In [1]: import numpy as np

In [2]: from numpy import linalg as LA

In [3]: np.set_printoptions(precision=3, suppress=True, linewidth=100)

In [4]: K = np.loadtxt("run4.csv", delimiter=",")

In [5]: K
Out[5]: 
array([[1.  , 0.7 , 0.49],
       [0.7 , 1.  , 0.7 ],
       [0.49, 0.7 , 1.  ]])

In [6]: rng = np.random.default_rng(3071)

In [7]: idx = rng.permutation(3)

In [8]: other = K[:, idx] * rng.choice([-1, 1], 3)

In [9]: other
Out[9]: 
array([[-0.49, -1.  ,  0.7 ],
       [-0.7 , -0.7 ,  1.  ],
       [-1.  , -0.49,  0.7 ]])

In [10]: U, _, VT = LA.svd(K.T @ other)

In [11]: np.round(U @ VT, 3) + 0
Out[11]: 
array([[ 0., -1.,  0.],
       [ 0.,  0.,  1.],
       [-1.,  0.,  0.]])

In [12]: np.round(LA.lstsq(K, other)[0], 3) + 0
Out[12]: 
array([[ 0., -1.,  0.],
       [ 0.,  0.,  1.],
       [-1.,  0.,  0.]])

In [13]: idx
Out[13]: array([2, 0, 1])

In [14]: evals, V = LA.eigh(K)

In [15]: vec = np.array([-2, 1, 3])

In [16]: LA.eigvalsh(K[1:, 1:])
Out[16]: array([0.3, 1.7])

In [17]: X = np.array([[0, -4, 1], [4, 0, -1], [-1, 1, 0]])

In [18]: X
Out[18]: 
array([[ 0, -4,  1],
       [ 4,  0, -1],
       [-1,  1,  0]])

In [19]: evals, V = LA.eig(K)

In [20]: np.round(K @ V[:, 0] - evals[0] * V[:, 0], 3) + 0
Out[20]: array([0., 0., 0.])

In [21]: np.round(np.prod(evals), 3)
Out[21]: np.float64(0.26)

In [22]: np.sort(LA.eigvals(K @ K))
Out[22]: array([0.051, 0.26 , 5.129])

In [23]: np.sort(LA.eigvals(LA.inv(K)))
Out[23]: array([0.442, 1.961, 4.441])

In [24]: hat = np.triu(np.array([[1, 0, 3], [3, 2, 2], [0, 2, 3]]), 1) + np.eye(3)

In [25]: other = hat @ X @ LA.inv(hat)

In [26]: np.trace(other), np.trace(X)
Out[26]: (np.float64(0.0), np.int64(0))

In [27]: LA.matrix_rank(other)
Out[27]: np.int64(2)

In [28]: np.round(np.poly(other), 3) + 0
Out[28]: array([ 1.,  0., 18.,  0.])

In [29]: hat @ X - X @ hat
Out[29]: 
array([[ -3.,   3.,   8.],
       [ -2.,   2., -12.],
       [  0.,   0.,   1.]])
